$ python -q
>>> import numpy as np
>>> np.set_printoptions(precision=3, suppress=True, linewidth=160)
>>> rnd = lambda a: np.round(a, 3) + 0
>>> X = np.loadtxt("sample1.csv", delimiter=",")
>>> X
array([[19.189, 29.853, 19.86 ],
       [20.306, 28.557, 21.204],
       [19.636, 29.898, 20.323],
       [20.305, 29.777, 18.863],
       [18.609, 31.39 , 20.841],
       [19.94 , 31.55 , 21.001],
       [17.432, 29.208, 16.675],
       [19.958, 28.876, 19.835],
       [19.837, 28.877, 20.311],
       [21.55 , 30.491, 19.169],
       [21.754, 30.16 , 19.807],
       [19.677, 28.926, 20.452],
       [20.608, 29.793, 20.435],
       [18.675, 29.091, 21.135],
       [21.201, 29.683, 20.468]])
>>> cov = np.cov(X, rowvar=False)
>>> rnd(np.linalg.eigvalsh(cov)[::-1])
array([1.696, 0.972, 0.759])
>>> rnd(np.corrcoef(X.T))
array([[1.   , 0.114, 0.263],
       [0.114, 1.   , 0.112],
       [0.263, 0.112, 1.   ]])
>>> np.argwhere(np.triu(np.abs(np.corrcoef(X.T)) > 0.8, 1))
array([], shape=(0, 2), dtype=int64)
>>> rnd(np.polyfit(X[:, 0], X[:, 2], 1))
array([ 0.262, 14.808])
>>> rnd(X.std(axis=0))
array([1.113, 0.858, 1.107])
>>> x0 = np.array([3, 4, 4])
>>> target = X @ x0
>>> rnd(np.linalg.pinv(X) @ X)
array([[1., 0., 0.],
       [0., 1., 0.],
       [0., 0., 1.]])
>>> rnd(np.linalg.lstsq(X, target)[0])
array([3., 4., 4.])
>>> rng = np.random.default_rng(22)
>>> target = target + 0.3 * rng.normal(size=15)
>>> rnd(target)
array([256.   , 259.601, 259.401, 255.288, 265.185, 269.544, 236.111, 255.097, 256.156, 263.08 , 265.272, 256.907, 263.383, 257.197, 264.685])
>>> b, *_ = np.linalg.lstsq(X, target)
>>> [round(float(np.linalg.norm(np.linalg.solve(X.T @ X + lam * np.eye(3), X.T @ target))), 2) for lam in (0, 1, 10, 100)]
[6.41, 6.39, 6.34, 6.29]
>>> rnd(X.T @ (target - X @ b))
array([0., 0., 0.])
>>> rnd(b)
array([2.999, 3.996, 4.01 ])
>>> rnd(np.linalg.norm(target - X @ b))
np.float64(1.42)
